% ipython --no-banner

In [1]: import numpy as np

In [2]: from numpy import linalg as LA

In [3]: np.set_printoptions(precision=2, suppress=True, linewidth=100, sign=" ")

In [4]: def rnd(a):
   ...:     return np.round(a, 2) + 0
   ...: 

In [5]: F = np.load("sample3.npy")

In [6]: print(F)
[[ 0  0  0  1  0  0]
 [ 0  0  0  0  1  0]
 [ 0  1  0  0  0  0]
 [ 0  0  0  0  0  1]
 [ 0  0  1  0  0  0]
 [ 1  0  0  0  0  0]]

In [7]: print(rnd(np.sort(np.abs(LA.eigvals(F)))[::-1]))
[ 1.  1.  1.  1.  1.  1.]

In [8]: print(F @ np.ones(6))
[ 1.  1.  1.  1.  1.  1.]

In [9]: print(F.sum(axis=1))
[ 1  1  1  1  1  1]

In [10]: p = np.eye(6)[2]

In [11]: for _ in range(5):
    ...:     p = p @ F
    ...:     print(p.round(2))
    ...: 
[ 0.  1.  0.  0.  0.  0.]
[ 0.  0.  0.  0.  1.  0.]
[ 0.  0.  1.  0.  0.  0.]
[ 0.  1.  0.  0.  0.  0.]
[ 0.  0.  0.  0.  1.  0.]

In [12]: Y = LA.inv(F)

In [13]: print(rnd(LA.cond(F)))
1.0

In [14]: print(np.allclose(Y, F.T))
True

In [15]: print(rnd(np.sort(LA.eigvals(F).real)))
[-0.5 -0.5 -0.5 -0.5  1.   1. ]

In [16]: print(np.flatnonzero(LA.matrix_power((F != 0) + (F.T != 0) + np.eye(6), 6)[4]))
[ 1  2  4]

In [17]: W = np.array([[2, -2, -2],
    ...:     [2, 0, 2],
    ...:     [1, 2, 0],
    ...:     [-1, -1, 1],
    ...:     [0, -1, -2],
    ...:     [-2, -1, 0]])

In [18]: c = np.array([8, -5, -7])

In [19]: act = np.maximum(F @ W + c, 0)

In [20]: print(act)
[[  7   0   0]
 [  8   0   0]
 [ 10   0   0]
 [  6   0   0]
 [  9   0   0]
 [ 10   0   0]]

In [21]: print((act > 0).mean(axis=0))
[ 1.  0.  0.]

In [22]: print((act > 0).astype(int))
[[ 1  0  0]
 [ 1  0  0]
 [ 1  0  0]
 [ 1  0  0]
 [ 1  0  0]
 [ 1  0  0]]

In [23]: cent = np.array([[0, 2], [2, 0], [1, 3]])

In [24]: print((act @ cent).round(6).argmax(axis=1))
[ 1  1  1  1  1  1]

In [25]: rng = np.random.default_rng(2299)

In [26]: idx = rng.permutation(6)

In [27]: Y = F[:, idx] * rng.choice([-1, 1], 6)

In [28]: print(Y)
[[ 1  0  0  0  0  0]
 [ 0  0  0 -1  0  0]
 [ 0  0  1  0  0  0]
 [ 0  1  0  0  0  0]
 [ 0  0  0  0 -1  0]
 [ 0  0  0  0  0 -1]]

In [29]: U, _, Vh = LA.svd(F.T @ Y)

In [30]: print(U @ Vh)
[[ 0.  0.  0.  0.  0. -1.]
 [ 0.  0.  1.  0.  0.  0.]
 [ 0.  0.  0.  0. -1.  0.]
 [ 1.  0.  0.  0.  0.  0.]
 [ 0.  0.  0. -1.  0.  0.]
 [ 0.  1.  0.  0.  0.  0.]]

In [31]: print(idx)
[ 3  5  1  4  2  0]

In [32]: X = np.load("m.npy")

In [33]: print(X)
[[-22   2  -5   5   0   4   1   2]
 [ -1 -21  -1   3  -2  -4   0  -2]
 [ -4  -1  25   4   1  -1   1   4]
 [  2   2  -2  15   1   3   5   5]
 [ -3   1  -3   0   2  -4  -5   1]
 [ -4   4   5  -2   4 -12   3  -3]
 [ -2   0  -5  -2   2   3 -45  -4]
 [  2   5   4  -4   3   2   3 -35]]

In [34]: x = np.array([3, 3, 5, 1, 0, 5, 1, 1])

In [35]: rhs = X @ x

In [36]: print(rhs)
[-57 -90 114  42 -45 -37 -67  15]

In [37]: print(rnd(LA.solve(X, rhs + X[:, 6])))
[ 3.  3.  5.  1.  0.  5.  2.  1.]

In [38]: idx = rng.permutation(8)

In [39]: print(idx)
[ 4  5  3  6  1  7  2  0]

In [40]: Y = X[idx][:, idx]

In [41]: print(Y)
[[  2  -4   0  -5   1   1  -3  -3]
 [  4 -12  -2   3   4  -3   5  -4]
 [  1   3  15   5   2   5  -2   2]
 [  2   3  -2 -45   0  -4  -5  -2]
 [ -2  -4   3   0 -21  -2  -1  -1]
 [  3   2  -4   3   5 -35   4   2]
 [  1  -1   4   1  -1   4  25  -4]
 [  0   4   5   1   2   2  -5 -22]]

In [42]: print(np.allclose(Y, X))
False

In [43]: E = np.loadtxt("a.csv", delimiter=",")

In [44]: print(E)
[[ 1. -1. -1.  1.  1. -1. -1.  1.]
 [ 1. -1.  1. -1.  1. -1.  1. -1.]
 [ 1.  1. -1. -1. -1. -1.  1.  1.]
 [ 1.  1. -1. -1.  1.  1. -1. -1.]]

In [45]: theta = np.radians(50)

In [46]: R = np.eye(8)

In [47]: R[0, 0] = R[2, 2] = np.cos(theta)

In [48]: R[0, 2], R[2, 0] = -np.sin(theta), np.sin(theta)

In [49]: print(rnd(R))
[[ 0.64  0.   -0.77  0.    0.    0.    0.    0.  ]
 [ 0.    1.    0.    0.    0.    0.    0.    0.  ]
 [ 0.77  0.    0.64  0.    0.    0.    0.    0.  ]
 [ 0.    0.    0.    1.    0.    0.    0.    0.  ]
 [ 0.    0.    0.    0.    1.    0.    0.    0.  ]
 [ 0.    0.    0.    0.    0.    1.    0.    0.  ]
 [ 0.    0.    0.    0.    0.    0.    1.    0.  ]
 [ 0.    0.    0.    0.    0.    0.    0.    1.  ]]

In [50]: Y = E @ R.T

In [51]: print(rnd(LA.svd(E, compute_uv=False)), rnd(LA.svd(Y, compute_uv=False)))
[ 2.83  2.83  2.83  2.83] [ 2.83  2.83  2.83  2.83]

In [52]: print(rnd(np.abs(Y - E).max(axis=0)))
[ 1.12  0.    1.12  0.    0.    0.    0.    0.  ]

In [53]: print(F @ F)
[[ 0  0  0  0  0  1]
 [ 0  0  1  0  0  0]
 [ 0  0  0  0  1  0]
 [ 1  0  0  0  0  0]
 [ 0  1  0  0  0  0]
 [ 0  0  0  1  0  0]]

In [54]: print(np.trace(F))
0

In [55]: print((F + F.T) / 2)
[[ 0.   0.   0.   0.5  0.   0.5]
 [ 0.   0.   0.5  0.   0.5  0. ]
 [ 0.   0.5  0.   0.   0.5  0. ]
 [ 0.5  0.   0.   0.   0.   0.5]
 [ 0.   0.5  0.5  0.   0.   0. ]
 [ 0.5  0.   0.   0.5  0.   0. ]]

In [56]: print(rnd(LA.det(F)))
1.0

In [57]: print(np.allclose(F @ F.T, F.T @ F))
True
